In [1]: import numpy as np

In [2]: np.set_printoptions(precision=2, suppress=True, linewidth=160)

In [3]: def rd(a):
   ...:     return np.round(a, 2) + 0
   ...: 

In [4]: arr = np.load("x.npy")

In [5]: arr
Out[5]: 
array([[-3, -3,  2, -1, -1, -3, -3],
       [ 0, -1,  0, -1, -3, -2,  1],
       [ 0,  0, -2,  3, -3, -2, -1],
       [ 0,  0,  0,  2,  1, -3,  2],
       [ 0,  0,  0,  0, -2,  3,  1],
       [ 0,  0,  0,  0,  0, -1,  3],
       [ 0,  0,  0,  0,  0,  0,  1]])

In [6]: np.linalg.matrix_rank(arr - arr[0, 0] * np.eye(7))
Out[6]: np.int64(6)

In [7]: rd(np.sort(np.linalg.eigvals(arr)))
Out[7]: array([-3., -2., -2., -1., -1.,  1.,  2.])

In [8]: np.prod(np.diag(arr)), rd(np.linalg.det(arr))
Out[8]: (np.int64(-24), np.float64(-24.0))

In [9]: [int(np.linalg.matrix_rank(np.linalg.matrix_power(arr, p))) for p in range(1, 8)]
Out[9]: [7, 7, 7, 7, 7, 7, 7]

In [10]: u, r1 = arr[3], arr[4]

In [11]: u @ u
Out[11]: np.int64(18)

In [12]: u @ r1
Out[12]: np.int64(-9)

In [13]: p = (u @ r1) / (u @ u) * u

In [14]: np.linalg.matrix_rank(np.outer(u, r1))
Out[14]: np.int64(1)

In [15]: p
Out[15]: array([-0. , -0. , -0. , -1. , -0.5,  1.5, -1. ])

In [16]: mat = np.load("layer12.npy")

In [17]: mat
Out[17]: 
array([[0, 0, 0, 0],
       [0, 0, 1, 1],
       [0, 1, 0, 1],
       [0, 1, 1, 0]])

In [18]: [round(float(x), 2) for x in np.linalg.svd(mat, compute_uv=False)[:3]]
Out[18]: [2.0, 1.0, 1.0]

In [19]: rd(np.linalg.norm(mat, 2) / np.linalg.norm(mat))
Out[19]: np.float64(0.82)

In [20]: np.linalg.cond(mat) > 100
Out[20]: np.True_

In [21]: rng = np.random.default_rng(24103)

In [22]: labels = rng.permutation(4)

In [23]: labels
Out[23]: array([2, 3, 1, 0])

In [24]: M2 = mat[labels][:, labels]

In [25]: np.diag(M2)
Out[25]: array([0, 0, 0, 0])

In [26]: np.allclose(M2, mat)
Out[26]: False

In [27]: rd(np.linalg.det(M2)), rd(np.linalg.det(mat[labels]))
Out[27]: (np.float64(0.0), np.float64(0.0))

In [28]: w, evecs = np.linalg.eigh(mat)

In [29]: vec = np.array([9, 0, -9, -3])

In [30]: rd(vec @ mat @ vec / (vec @ vec)), rd(w[0]), rd(w[-1])
Out[30]: (np.float64(0.32), np.float64(-1.0), np.float64(2.0))

In [31]: vec @ mat @ vec
Out[31]: np.int64(54)

In [32]: rd(np.linalg.eigvalsh(mat).min())
Out[32]: np.float64(-1.0)

In [33]: data = np.loadtxt("data.csv", delimiter=",")

In [34]: data
Out[34]: 
array([[11.,  2.,  1.,  1.,  1.,  2.,  3.,  5.,  3.,  1.,  2.],
       [ 2., -5.,  3.,  4.,  3.,  3.,  2.,  0.,  0.,  5.,  1.],
       [ 0.,  1., -5.,  2.,  1.,  5.,  1.,  4.,  3.,  1.,  0.],
       [ 1.,  3.,  1.,  3.,  5.,  4.,  4.,  4.,  5.,  0.,  1.],
       [ 3.,  1.,  1.,  0.,  7.,  2.,  4.,  0.,  3.,  0.,  3.],
       [ 3.,  4.,  5.,  1.,  4.,  6.,  1.,  2.,  2.,  4.,  4.],
       [ 4.,  1.,  0.,  3.,  2.,  2., -4.,  5.,  0.,  0.,  0.],
       [ 5.,  0.,  1.,  5.,  4.,  1.,  5.,  2.,  2.,  5.,  1.],
       [ 0.,  3.,  3.,  1.,  0.,  5.,  3.,  4.,  2.,  3.,  5.],
       [ 5.,  1.,  0.,  1.,  1.,  3.,  2.,  2.,  5., -3.,  5.],
       [ 4.,  0.,  2.,  5.,  1.,  4.,  0.,  4.,  4.,  3.,  3.]])

In [35]: M2 = np.array([[-3, -3, 1],
    ...:     [2, -1, -3],
    ...:     [-2, 0, 1],
    ...:     [-1, 1, -2],
    ...:     [2, 0, 0],
    ...:     [-2, 1, -3],
    ...:     [-2, 1, 0],
    ...:     [-3, -3, -1],
    ...:     [-2, -3, -3],
    ...:     [-2, -2, 0],
    ...:     [3, -3, -2]])

In [36]: data @ M2
Out[36]: 
array([[-57., -61., -20.],
       [-37.,  -5.,   1.],
       [-20., -16., -40.],
       [-27., -25., -46.],
       [ -4., -22., -20.],
       [-24., -37., -40.],
       [-20., -27., -16.],
       [-43., -29., -17.],
       [-24., -33., -43.],
       [-17., -40., -36.],
       [-44., -42., -38.]])

In [37]: np.vstack([data, M2.T]).shape
Out[37]: (14, 11)

In [38]: np.einsum("ij,ij->i", data, data)
Out[38]: array([180., 102.,  83., 119.,  98., 144.,  75., 127., 107., 104., 112.])

In [39]: np.linalg.matrix_rank(np.vstack([data, M2.T]))
Out[39]: np.int64(11)

In [40]: M2.T @ data.T
Out[40]: 
array([[-57., -37., -20., -27.,  -4., -24., -20., -43., -24., -17., -44.],
       [-61.,  -5., -16., -25., -22., -37., -27., -29., -33., -40., -42.],
       [-20.,   1., -40., -46., -20., -40., -16., -17., -43., -36., -38.]])

In [41]: np.einsum("ik,kj->ij", data, M2)
Out[41]: 
array([[-57., -61., -20.],
       [-37.,  -5.,   1.],
       [-20., -16., -40.],
       [-27., -25., -46.],
       [ -4., -22., -20.],
       [-24., -37., -40.],
       [-20., -27., -16.],
       [-43., -29., -17.],
       [-24., -33., -43.],
       [-17., -40., -36.],
       [-44., -42., -38.]])

In [42]: np.einsum("ij->j", data)
Out[42]: array([38., 11., 12., 26., 29., 37., 21., 32., 29., 19., 25.])
